% python3 -q
>>> import numpy as np
>>> np.set_printoptions(precision=2, suppress=True, linewidth=120)
>>> F = np.load("test17.npy")
>>> F
array([[ -0.6,  -1.8,  -0.1, -18. ,  -0.5,   0.2,  -0.6,   0.2,  -0.9,  -0.4,  -0.6,  -0.7,  -0.9],
       [  1.4,  -0.3,   1.1, -22. ,   2.5,   1.1,  -1.9,  -0.9,   0.8,   1. ,  -0.3,   0.7,   0.4],
       [  0.4,  -0.1,  -0.7, -16. ,  -0.6,   2.3,   0.1,   1.1,   2.3,   0.3,   0.2,  -0.9,   0.1],
       [ -1.4,  -0.8,   0.1,   2. ,   0.7,  -0.9,  -1.3,  -0.3,  -0.4,  -0.3,  -0.1,   2.1,   0.4],
       [  0.8,  -0.9,   0.2, -26. ,  -0.9,   0.2,  -0.2,  -0.7,  -1.3,  -1. ,  -0.5,  -0.3,   0.4],
       [ -1.2,  -0.1,   0. ,  10. ,   0. ,   1.7,   0.6,   0.8,  -2.4,  -0.9,   0.2,  -1. ,  -0.2],
       [ -0.9,   1.4,  -1.5,  24. ,  -0.1,  -0.1,   0.1,  -2.2,   0.6,   0.2,  -1.6,  -0.9,  -0.2],
       [  0.3,   0.8,   0.5, -28. ,  -1.4,  -0.1,  -1.6,  -0.3,   1.2,  -1. ,   1.6,  -0.9,  -1.5],
       [ -1.1,  -0.5,  -0.8,  28. ,   0.6,  -1.1,  -0.1,   0.8,  -0.1,  -1. ,   0.4,   0.7,  -0.1],
       [ -0.3,   1.4,   0.9,  26. ,  -1.7,   0.1,   0.8,   0.2,  -0.2,  -1. ,   2.1,  -1.1,   1.5]])
>>> th = np.radians(36)
>>> R = np.eye(13)
>>> R[11, 11] = R[1, 1] = np.cos(th)
>>> R[11, 1], R[1, 11] = -np.sin(th), np.sin(th)
>>> Y = F @ R.T
>>> np.linalg.svd(F, compute_uv=False), np.linalg.svd(Y, compute_uv=False)
(array([68.39,  5.46,  4.74,  3.89,  3.67,  3.15,  2.57,  1.84,  1.25,  0.99]), array([68.39,  5.46,  4.74,  3.89,  3.67,  3.15,  2.57,  1.84,  1.25,  0.99]))
>>> print(np.allclose(F @ F.T, Y @ Y.T))
True
>>> np.abs(Y - F).max(axis=0)
array([0.  , 1.39, 0.  , 0.  , 0.  , 0.  , 0.  , 0.  , 0.  , 0.  , 0.  , 1.19, 0.  ])
>>> np.linalg.matrix_rank(F, rtol=0.1)
np.int64(1)
>>> np.linalg.cond(F) > 100
np.False_
>>> W0 = np.load("data.npy")
>>> W0
array([[4., 0., 0., 0., 0., 0., 0., 3., 0., 0., 0., 3., 0., 3., 3.],
       [0., 4., 3., 3., 3., 3., 0., 0., 3., 3., 0., 0., 0., 0., 0.],
       [0., 3., 4., 3., 3., 3., 0., 0., 3., 3., 0., 0., 0., 0., 0.],
       [0., 3., 3., 4., 3., 3., 0., 0., 3., 3., 0., 0., 0., 0., 0.],
       [0., 3., 3., 3., 4., 3., 0., 0., 3., 3., 0., 0., 0., 0., 0.],
       [0., 3., 3., 3., 3., 4., 0., 0., 3., 3., 0., 0., 0., 0., 0.],
       [0., 0., 0., 0., 0., 0., 4., 0., 0., 0., 3., 0., 3., 0., 0.],
       [3., 0., 0., 0., 0., 0., 0., 4., 0., 0., 0., 3., 0., 3., 3.],
       [0., 3., 3., 3., 3., 3., 0., 0., 4., 3., 0., 0., 0., 0., 0.],
       [0., 3., 3., 3., 3., 3., 0., 0., 3., 4., 0., 0., 0., 0., 0.],
       [0., 0., 0., 0., 0., 0., 3., 0., 0., 0., 4., 0., 3., 0., 0.],
       [3., 0., 0., 0., 0., 0., 0., 3., 0., 0., 0., 4., 0., 3., 3.],
       [0., 0., 0., 0., 0., 0., 3., 0., 0., 0., 3., 0., 4., 0., 0.],
       [3., 0., 0., 0., 0., 0., 0., 3., 0., 0., 0., 3., 0., 4., 3.],
       [3., 0., 0., 0., 0., 0., 0., 3., 0., 0., 0., 3., 0., 3., 4.]])
>>> r0 = np.array([8, 7, 9, -2, -7, 0, -4, -6, -6, 1, 1, -9, 7, -6, -5])
>>> Y = W0 + np.outer(r0, np.eye(15)[3])
>>> round(np.linalg.det(Y) / np.linalg.det(W0), 2), round(1 + np.linalg.solve(W0, r0)[3], 2)
(np.float64(-1.27), np.float64(-1.27))
>>> np.linalg.matrix_rank(Y - W0)
np.int64(1)
>>> feats = np.load("sample6.npy")
>>> feats
array([[0, 0, 0, 0, 0, 0, 0, 0, 0],
       [0, 0, 0, 0, 1, 0, 0, 0, 0],
       [0, 0, 0, 0, 0, 0, 0, 0, 0],
       [0, 0, 0, 0, 0, 0, 1, 0, 0],
       [0, 1, 0, 0, 0, 0, 1, 0, 0],
       [0, 0, 0, 0, 0, 0, 0, 0, 1],
       [0, 0, 0, 1, 1, 0, 0, 1, 0],
       [0, 0, 0, 0, 0, 0, 1, 0, 0],
       [0, 0, 0, 0, 0, 1, 0, 0, 0]])
>>> # rows 0 and 2 are equal
>>> th = np.radians(30)
>>> R = np.eye(9)
>>> R[2, 2] = R[6, 6] = np.cos(th)
>>> R[2, 6], R[6, 2] = -np.sin(th), np.sin(th)
>>> R
array([[ 1.  ,  0.  ,  0.  ,  0.  ,  0.  ,  0.  ,  0.  ,  0.  ,  0.  ],
       [ 0.  ,  1.  ,  0.  ,  0.  ,  0.  ,  0.  ,  0.  ,  0.  ,  0.  ],
       [ 0.  ,  0.  ,  0.87,  0.  ,  0.  ,  0.  , -0.5 ,  0.  ,  0.  ],
       [ 0.  ,  0.  ,  0.  ,  1.  ,  0.  ,  0.  ,  0.  ,  0.  ,  0.  ],
       [ 0.  ,  0.  ,  0.  ,  0.  ,  1.  ,  0.  ,  0.  ,  0.  ,  0.  ],
       [ 0.  ,  0.  ,  0.  ,  0.  ,  0.  ,  1.  ,  0.  ,  0.  ,  0.  ],
       [ 0.  ,  0.  ,  0.5 ,  0.  ,  0.  ,  0.  ,  0.87,  0.  ,  0.  ],
       [ 0.  ,  0.  ,  0.  ,  0.  ,  0.  ,  0.  ,  0.  ,  1.  ,  0.  ],
       [ 0.  ,  0.  ,  0.  ,  0.  ,  0.  ,  0.  ,  0.  ,  0.  ,  1.  ]])
>>> Y = feats @ R.T
>>> print(round(np.linalg.det(R), 2), round(float(np.trace(R)), 2))
1.0 8.73
>>> print(np.linalg.svd(feats, compute_uv=False), np.round(np.linalg.svd(Y, compute_uv=False), 2) + 0)
[1.85 1.85 1.   1.   0.77 0.77 0.   0.   0.  ] [1.85 1.85 1.   1.   0.77 0.77 0.   0.   0.  ]
>>> np.abs(Y - feats).max(axis=0)
array([0.  , 0.  , 0.5 , 0.  , 0.  , 0.  , 0.13, 0.  , 0.  ])
>>> left, sigma, Vh = np.linalg.svd(R, full_matrices=False)
>>> print((sigma > 1e-8).sum())
9
>>> np.sqrt((sigma ** 2).sum()), np.round(np.linalg.norm(R), 2)
(np.float64(3.0), np.float64(3.0))
>>> print(np.cumsum(sigma ** 2) / np.sum(sigma ** 2))
[0.11 0.22 0.33 0.44 0.56 0.67 0.78 0.89 1.  ]
>>> np.round(left.T @ left, 2) + 0
array([[1., 0., 0., 0., 0., 0., 0., 0., 0.],
       [0., 1., 0., 0., 0., 0., 0., 0., 0.],
       [0., 0., 1., 0., 0., 0., 0., 0., 0.],
       [0., 0., 0., 1., 0., 0., 0., 0., 0.],
       [0., 0., 0., 0., 1., 0., 0., 0., 0.],
       [0., 0., 0., 0., 0., 1., 0., 0., 0.],
       [0., 0., 0., 0., 0., 0., 1., 0., 0.],
       [0., 0., 0., 0., 0., 0., 0., 1., 0.],
       [0., 0., 0., 0., 0., 0., 0., 0., 1.]])
>>> print(Vh @ Vh.T)
[[1. 0. 0. 0. 0. 0. 0. 0. 0.]
 [0. 1. 0. 0. 0. 0. 0. 0. 0.]
 [0. 0. 1. 0. 0. 0. 0. 0. 0.]
 [0. 0. 0. 1. 0. 0. 0. 0. 0.]
 [0. 0. 0. 0. 1. 0. 0. 0. 0.]
 [0. 0. 0. 0. 0. 1. 0. 0. 0.]
 [0. 0. 0. 0. 0. 0. 1. 0. 0.]
 [0. 0. 0. 0. 0. 0. 0. 1. 0.]
 [0. 0. 0. 0. 0. 0. 0. 0. 1.]]
>>> sigma
array([1., 1., 1., 1., 1., 1., 1., 1., 1.])
>>> K = np.loadtxt("mat.csv", delimiter=",")
>>> print(K)
[[ 25. -10.  -5. -21. -10.   5. -17. -17. -11.  -9.  -9.]
 [-10.  40. -24.  -2.  -2. -13.  13.  14.   9.   4.   0.]
 [ -5. -24.  25.  11.   3.   7.   0.  -2.  -7.   5.   5.]
 [-21.  -2.  11.  32.  20.  -5.  14.  20.   5.   8.   6.]
 [-10.  -2.   3.  20.  18.  -9.   8.   9.   8.   4.  -2.]
 [  5. -13.   7.  -5.  -9.  18. -10.  -3. -13.  -7.   2.]
 [-17.  13.   0.  14.   8. -10.  21.  22.   6.   0.  -5.]
 [-17.  14.  -2.  20.   9.  -3.  22.  36.  -4.  -8.  -8.]
 [-11.   9.  -7.   5.   8. -13.   6.  -4.  28.  11.  16.]
 [ -9.   4.   5.   8.   4.  -7.   0.  -8.  11.  20.  20.]
 [ -9.   0.   5.   6.  -2.   2.  -5.  -8.  16.  20.  40.]]
>>> left, sigma, Vh = np.linalg.svd(K)
>>> V = Vh[:(sigma > 1e-8).sum()]
>>> rng = np.random.default_rng(367938)
>>> x = K[8] + 4 * K[2] + rng.integers(2) * np.eye(11)[1]
>>> x
array([-31., -87.,  93.,  49.,  20.,  15.,   6., -12.,   0.,  31.,  36.])
>>> np.allclose(V.T @ V @ x, x)
True
>>> round(float(np.linalg.norm(x - V.T @ V @ x)), 2)
0.0
>>> left, sigma, Vh = np.linalg.svd(K)
>>> sigma.round(2) + 0
array([104.99,  71.71,  65.47,  28.67,  13.45,  12.23,   6.48,   0.  ,   0.  ,   0.  ,   0.  ])
>>> Y = left[:, :7] @ np.diag(sigma[:7]) @ Vh[:7]
>>> np.linalg.matrix_rank(Y)
np.int64(7)
>>> np.round(np.abs(K - Y).max(), 2)
np.float64(0.0)
>>> print(round(np.linalg.norm(K - Y) / np.linalg.norm(K), 2))
0.0
>>> Y.round(2) + 0
array([[ 25., -10.,  -5., -21., -10.,   5., -17., -17., -11.,  -9.,  -9.],
       [-10.,  40., -24.,  -2.,  -2., -13.,  13.,  14.,   9.,   4.,   0.],
       [ -5., -24.,  25.,  11.,   3.,   7.,   0.,  -2.,  -7.,   5.,   5.],
       [-21.,  -2.,  11.,  32.,  20.,  -5.,  14.,  20.,   5.,   8.,   6.],
       [-10.,  -2.,   3.,  20.,  18.,  -9.,   8.,   9.,   8.,   4.,  -2.],
       [  5., -13.,   7.,  -5.,  -9.,  18., -10.,  -3., -13.,  -7.,   2.],
       [-17.,  13.,   0.,  14.,   8., -10.,  21.,  22.,   6.,   0.,  -5.],
       [-17.,  14.,  -2.,  20.,   9.,  -3.,  22.,  36.,  -4.,  -8.,  -8.],
       [-11.,   9.,  -7.,   5.,   8., -13.,   6.,  -4.,  28.,  11.,  16.],
       [ -9.,   4.,   5.,   8.,   4.,  -7.,   0.,  -8.,  11.,  20.,  20.],
       [ -9.,   0.,   5.,   6.,  -2.,   2.,  -5.,  -8.,  16.,  20.,  40.]])
>>> W2 = np.array([[0, -3, 2, 2, 2, 2, -3, -1, -2, 3, 3, -2, 2, -1]])
>>> A = rng.normal(size=(44, 1)) @ W2 + np.array([3, 1, 2, 1, 2, 3, 1, 1, 2, 3, 0, 3, 2, 2])
>>> print(A)
[[ 3.   -2.16  4.11  3.11  4.11  5.11 -2.16 -0.05 -0.11  6.16  3.16  0.89  4.11  0.95]
 [ 3.    3.17  0.56 -0.44  0.56  1.56  3.17  1.72  3.44  0.83 -2.17  4.44  0.56  2.72]
 [ 3.    8.74 -3.16 -4.16 -3.16 -2.16  8.74  3.58  7.16 -4.74 -7.74  8.16 -3.16  4.58]
 [ 3.    2.2   1.2   0.2   1.2   2.2   2.2   1.4   2.8   1.8  -1.2   3.8   1.2   2.4 ]
 [ 3.   -1.18  3.45  2.45  3.45  4.45 -1.18  0.27  0.55  5.18  2.18  1.55  3.45  1.27]
 [ 3.    0.36  2.43  1.43  2.43  3.43  0.36  0.79  1.57  3.64  0.64  2.57  2.43  1.79]
 [ 3.   -0.31  2.87  1.87  2.87  3.87 -0.31  0.56  1.13  4.31  1.31  2.13  2.87  1.56]
 [ 3.    1.29  1.81  0.81  1.81  2.81  1.29  1.1   2.19  2.71 -0.29  3.19  1.81  2.1 ]
 [ 3.    1.3   1.8   0.8   1.8   2.8   1.3   1.1   2.2   2.7  -0.3   3.2   1.8   2.1 ]
 [ 3.    6.34 -1.56 -2.56 -1.56 -0.56  6.34  2.78  5.56 -2.34 -5.34  6.56 -1.56  3.78]
 [ 3.   -1.16  3.44  2.44  3.44  4.44 -1.16  0.28  0.56  5.16  2.16  1.56  3.44  1.28]
 [ 3.   -4.94  5.96  4.96  5.96  6.96 -4.94 -0.98 -1.96  8.94  5.94 -0.96  5.96  0.02]
 [ 3.   -2.44  4.29  3.29  4.29  5.29 -2.44 -0.15 -0.29  6.44  3.44  0.71  4.29  0.85]
 [ 3.    3.84  0.11 -0.89  0.11  1.11  3.84  1.95  3.89  0.16 -2.84  4.89  0.11  2.95]
 [ 3.   -2.06  4.04  3.04  4.04  5.04 -2.06 -0.02 -0.04  6.06  3.06  0.96  4.04  0.98]
 [ 3.    1.26  1.83  0.83  1.83  2.83  1.26  1.09  2.17  2.74 -0.26  3.17  1.83  2.09]
 [ 3.    2.13  1.25  0.25  1.25  2.25  2.13  1.38  2.75  1.87 -1.13  3.75  1.25  2.38]
 [ 3.    0.76  2.16  1.16  2.16  3.16  0.76  0.92  1.84  3.24  0.24  2.84  2.16  1.92]
 [ 3.   -1.14  3.43  2.43  3.43  4.43 -1.14  0.29  0.57  5.14  2.14  1.57  3.43  1.29]
 [ 3.    1.29  1.81  0.81  1.81  2.81  1.29  1.1   2.19  2.71 -0.29  3.19  1.81  2.1 ]
 [ 3.    2.67  0.89 -0.11  0.89  1.89  2.67  1.56  3.11  1.33 -1.67  4.11  0.89  2.56]
 [ 3.   -0.21  2.8   1.8   2.8   3.8  -0.21  0.6   1.2   4.21  1.21  2.2   2.8   1.6 ]
 [ 3.    1.62  1.59  0.59  1.59  2.59  1.62  1.21  2.41  2.38 -0.62  3.41  1.59  2.21]
 [ 3.    0.71  2.19  1.19  2.19  3.19  0.71  0.9   1.81  3.29  0.29  2.81  2.19  1.9 ]
 [ 3.   -2.03  4.02  3.02  4.02  5.02 -2.03 -0.01 -0.02  6.03  3.03  0.98  4.02  0.99]
 [ 3.   -0.1   2.73  1.73  2.73  3.73 -0.1   0.63  1.27  4.1   1.1   2.27  2.73  1.63]
 [ 3.   -1.66  3.77  2.77  3.77  4.77 -1.66  0.11  0.23  5.66  2.66  1.23  3.77  1.11]
 [ 3.   -1.06  3.38  2.38  3.38  4.38 -1.06  0.31  0.62  5.06  2.06  1.62  3.38  1.31]
 [ 3.   -0.76  3.17  2.17  3.17  4.17 -0.76  0.41  0.83  4.76  1.76  1.83  3.17  1.41]
 [ 3.    0.36  2.42  1.42  2.42  3.42  0.36  0.79  1.58  3.64  0.64  2.58  2.42  1.79]
 [ 3.    3.72  0.19 -0.81  0.19  1.19  3.72  1.91  3.81  0.28 -2.72  4.81  0.19  2.91]
 [ 3.    0.39  2.4   1.4   2.4   3.4   0.39  0.8   1.6   3.61  0.61  2.6   2.4   1.8 ]
 [ 3.   -1.74  3.83  2.83  3.83  4.83 -1.74  0.09  0.17  5.74  2.74  1.17  3.83  1.09]
 [ 3.   -2.76  4.51  3.51  4.51  5.51 -2.76 -0.25 -0.51  6.76  3.76  0.49  4.51  0.75]
 [ 3.    0.41  2.4   1.4   2.4   3.4   0.41  0.8   1.6   3.59  0.59  2.6   2.4   1.8 ]
 [ 3.    1.88  1.41  0.41  1.41  2.41  1.88  1.29  2.59  2.12 -0.88  3.59  1.41  2.29]
 [ 3.    7.03 -2.02 -3.02 -2.02 -1.02  7.03  3.01  6.02 -3.03 -6.03  7.02 -2.02  4.01]
 [ 3.   -1.28  3.52  2.52  3.52  4.52 -1.28  0.24  0.48  5.28  2.28  1.48  3.52  1.24]
 [ 3.    2.82  0.79 -0.21  0.79  1.79  2.82  1.61  3.21  1.18 -1.82  4.21  0.79  2.61]
 [ 3.   -3.75  5.16  4.16  5.16  6.16 -3.75 -0.58 -1.16  7.75  4.75 -0.16  5.16  0.42]
 [ 3.   -2.4   4.27  3.27  4.27  5.27 -2.4  -0.13 -0.27  6.4   3.4   0.73  4.27  0.87]
 [ 3.    0.11  2.6   1.6   2.6   3.6   0.11  0.7   1.4   3.89  0.89  2.4   2.6   1.7 ]
 [ 3.    0.1   2.6   1.6   2.6   3.6   0.1   0.7   1.4   3.9   0.9   2.4   2.6   1.7 ]
 [ 3.   -1.24  3.49  2.49  3.49  4.49 -1.24  0.25  0.51  5.24  2.24  1.51  3.49  1.25]]
>>> Y = A + rng.integers(-2, 3, (44, 2)) @ rng.integers(-2, 3, (2, 14))
>>> Y
array([[ 5.  , -0.16,  3.11,  5.11,  5.11,  4.11, -4.16, -0.05,  0.89,  7.16,  3.16,  2.89,  2.11,  2.95],
       [ 5.  ,  3.17,  4.56,  3.56, -3.44,  5.56,  7.17, -2.28,  5.44,  4.83, -2.17,  4.44,  4.56,  0.72],
       [ 3.  ,  8.74, -3.16, -4.16, -3.16, -2.16,  8.74,  3.58,  7.16, -4.74, -7.74,  8.16, -3.16,  4.58],
       [ 5.  ,  6.2 , -4.8 ,  0.2 ,  7.2 , -3.8 , -5.8 ,  5.4 ,  2.8 , -0.2 , -1.2 ,  7.8 , -6.8 ,  8.4 ],
       [ 7.  ,  0.82,  6.45,  8.45,  0.45,  7.45,  0.82, -3.73,  3.55, 10.18,  2.18,  3.55,  5.45,  1.27],
       [ 4.  ,  2.36, -0.57,  1.43,  5.43,  0.43, -3.64,  2.79,  1.57,  2.64,  0.64,  4.57, -1.57,  4.79],
       [ 7.  ,  3.69,  0.87,  5.87,  4.87,  1.87, -4.31,  0.56,  3.13,  6.31,  1.31,  6.13, -1.13,  5.56],
       [ 5.  ,  3.29,  0.81,  2.81,  2.81,  1.81, -0.71,  1.1 ,  3.19,  3.71, -0.29,  5.19, -0.19,  4.1 ],
       [ 9.  ,  5.3 ,  3.8 ,  8.8 , -0.2 ,  4.8 ,  1.3 , -2.9 ,  6.2 ,  8.7 , -0.3 ,  7.2 ,  1.8 ,  4.1 ],
       [ 5.  , 10.34, -7.56, -2.56,  4.44, -6.56, -1.66,  6.78,  5.56, -4.34, -5.34, 10.56, -9.56,  9.78],
       [ 0.  , -3.16,  2.44, -1.56,  4.44,  3.44, -1.16,  2.28, -1.44,  2.16,  2.16, -0.44,  3.44,  0.28],
       [ 4.  , -2.94,  2.96,  4.96,  8.96,  3.96, -8.94,  1.02, -1.96,  7.94,  5.94,  1.04,  1.96,  3.02],
       [ 7.  ,  1.56,  2.29,  7.29,  6.29,  3.29, -6.44, -0.15,  1.71,  8.44,  3.44,  4.71,  0.29,  4.85],
       [-3.  , -0.16, -1.89, -8.89,  2.11, -0.89,  3.84,  5.95, -0.11, -5.84, -2.84,  0.89,  0.11,  0.95],
       [ 7.  , -0.06,  7.04,  9.04,  1.04,  8.04, -0.06, -4.02,  2.96, 11.06,  3.06,  2.96,  6.04,  0.98],
       [-3.  , -2.74, -0.17, -7.17,  3.83,  0.83,  1.26,  5.09, -1.83, -3.26, -0.26, -0.83,  1.83,  0.09],
       [-2.  , -1.87,  1.25, -5.75,  1.25,  2.25,  4.13,  3.38, -0.25, -2.13, -1.13, -0.25,  3.25, -0.62],
       [ 9.  ,  4.76,  4.16,  9.16,  0.16,  5.16,  0.76, -3.08,  5.84,  9.24,  0.24,  6.84,  2.16,  3.92],
       [ 6.  ,  0.86,  4.43,  6.43,  2.43,  5.43, -1.14, -1.71,  2.57,  8.14,  2.14,  3.57,  3.43,  2.29],
       [ 7.  ,  3.29,  4.81,  6.81, -1.19,  5.81,  3.29, -2.9 ,  5.19,  7.71, -0.29,  5.19,  3.81,  2.1 ],
       [ 0.  , -1.33,  4.89, -2.11, -3.11,  5.89,  8.67, -0.44,  2.11,  1.33, -1.67,  0.11,  6.89, -2.44],
       [ 3.  , -0.21,  2.8 ,  1.8 ,  2.8 ,  3.8 , -0.21,  0.6 ,  1.2 ,  4.21,  1.21,  2.2 ,  2.8 ,  1.6 ],
       [ 2.  ,  1.62, -0.41, -1.41,  3.59,  0.59, -0.38,  3.21,  1.41,  0.38, -0.62,  3.41, -0.41,  3.21],
       [ 5.  ,  2.71,  1.19,  3.19,  3.19,  2.19, -1.29,  0.9 ,  2.81,  4.29,  0.29,  4.81,  0.19,  3.9 ],
       [ 7.  ,  1.97,  2.02,  7.02,  6.02,  3.02, -6.03, -0.01,  1.98,  8.03,  3.03,  4.98,  0.02,  4.99],
       [ 1.  , -2.1 ,  3.73, -0.27,  1.73,  4.73,  1.9 ,  0.63,  0.27,  3.1 ,  1.1 ,  0.27,  4.73, -0.37],
       [ 9.  ,  2.34,  5.77, 10.77,  1.77,  6.77, -1.66, -3.89,  4.23, 11.66,  2.66,  5.23,  3.77,  3.11],
       [ 3.  , -3.06,  8.38,  4.38, -1.62,  9.38,  4.94, -3.69,  1.62,  8.06,  2.06, -0.38,  9.38, -2.69],
       [ 6.  ,  1.24,  4.17,  6.17,  2.17,  5.17, -0.76, -1.59,  2.83,  7.76,  1.76,  3.83,  3.17,  2.41],
       [ 7.  ,  2.36,  5.42,  7.42, -0.58,  6.42,  2.36, -3.21,  4.58,  8.64,  0.64,  4.58,  4.42,  1.79],
       [ 1.  ,  1.72,  1.19, -2.81, -0.81,  2.19,  5.72,  1.91,  2.81, -0.72, -2.72,  2.81,  2.19,  0.91],
       [-1.  , -3.61,  4.4 , -2.6 ,  0.4 ,  5.4 ,  4.39,  0.8 , -0.4 ,  1.61,  0.61, -1.4 ,  6.4 , -2.2 ],
       [ 3.  ,  0.26, -1.17,  0.83,  8.83, -0.17, -7.74,  4.09, -0.83,  2.74,  2.74,  3.17, -2.17,  5.09],
       [-2.  , -6.76,  4.51, -2.49,  4.51,  5.51, -0.76,  1.75, -3.51,  2.76,  3.76, -3.51,  6.51, -2.25],
       [ 1.  ,  0.41, -1.6 , -2.6 ,  6.4 , -0.6 , -3.59,  4.8 , -0.4 , -0.41,  0.59,  2.6 , -1.6 ,  3.8 ],
       [ 1.  , -0.12,  2.41, -1.59,  0.41,  3.41,  3.88,  1.29,  1.59,  1.12, -0.88,  1.59,  3.41,  0.29],
       [ 0.  ,  5.03, -3.02, -7.02, -1.02, -2.02,  7.03,  5.01,  4.02, -6.03, -6.03,  5.02, -2.02,  3.01],
       [ 3.  , -1.28,  3.52,  2.52,  3.52,  4.52, -1.28,  0.24,  0.48,  5.28,  2.28,  1.48,  3.52,  1.24],
       [ 2.  ,  0.82,  3.79, -0.21, -2.21,  4.79,  6.82, -0.39,  3.21,  2.18, -1.82,  2.21,  4.79, -0.39],
       [ 9.  ,  0.25,  7.16, 12.16,  3.16,  8.16, -3.75, -4.58,  2.84, 13.75,  4.75,  3.84,  5.16,  2.42],
       [ 3.  , -0.4 , -0.73,  1.27,  9.27,  0.27, -8.4 ,  3.87, -1.27,  3.4 ,  3.4 ,  2.73, -1.73,  4.87],
       [ 7.  ,  4.11,  0.6 ,  5.6 ,  4.6 ,  1.6 , -3.89,  0.7 ,  3.4 ,  5.89,  0.89,  6.4 , -1.4 ,  5.7 ],
       [ 6.  ,  2.1 ,  3.6 ,  5.6 ,  1.6 ,  4.6 ,  0.1 , -1.3 ,  3.4 ,  6.9 ,  0.9 ,  4.4 ,  2.6 ,  2.7 ],
       [ 0.  , -3.24,  2.49, -1.51,  4.49,  3.49, -1.24,  2.25, -1.49,  2.24,  2.24, -0.49,  3.49,  0.25]])
>>> np.linalg.matrix_rank(Y - A, tol=1e-8)
np.int64(2)
>>> np.round(np.linalg.svd(Y - A, compute_uv=False), 2) + 0
array([53.6 , 49.78,  0.  ,  0.  ,  0.  ,  0.  ,  0.  ,  0.  ,  0.  ,  0.  ,  0.  ,  0.  ,  0.  ,  0.  ])
>>> print(np.abs(Y - A).sum(axis=1))
[19. 38.  0. 56. 39. 28. 38. 19. 44. 56. 22. 28. 38. 44. 39. 44. 35. 44. 22. 39. 45.  0. 19. 19. 38. 19. 44. 45. 22.
 39. 19. 38. 45. 35. 38. 19. 22.  0. 28. 44. 45. 38. 22. 22.]
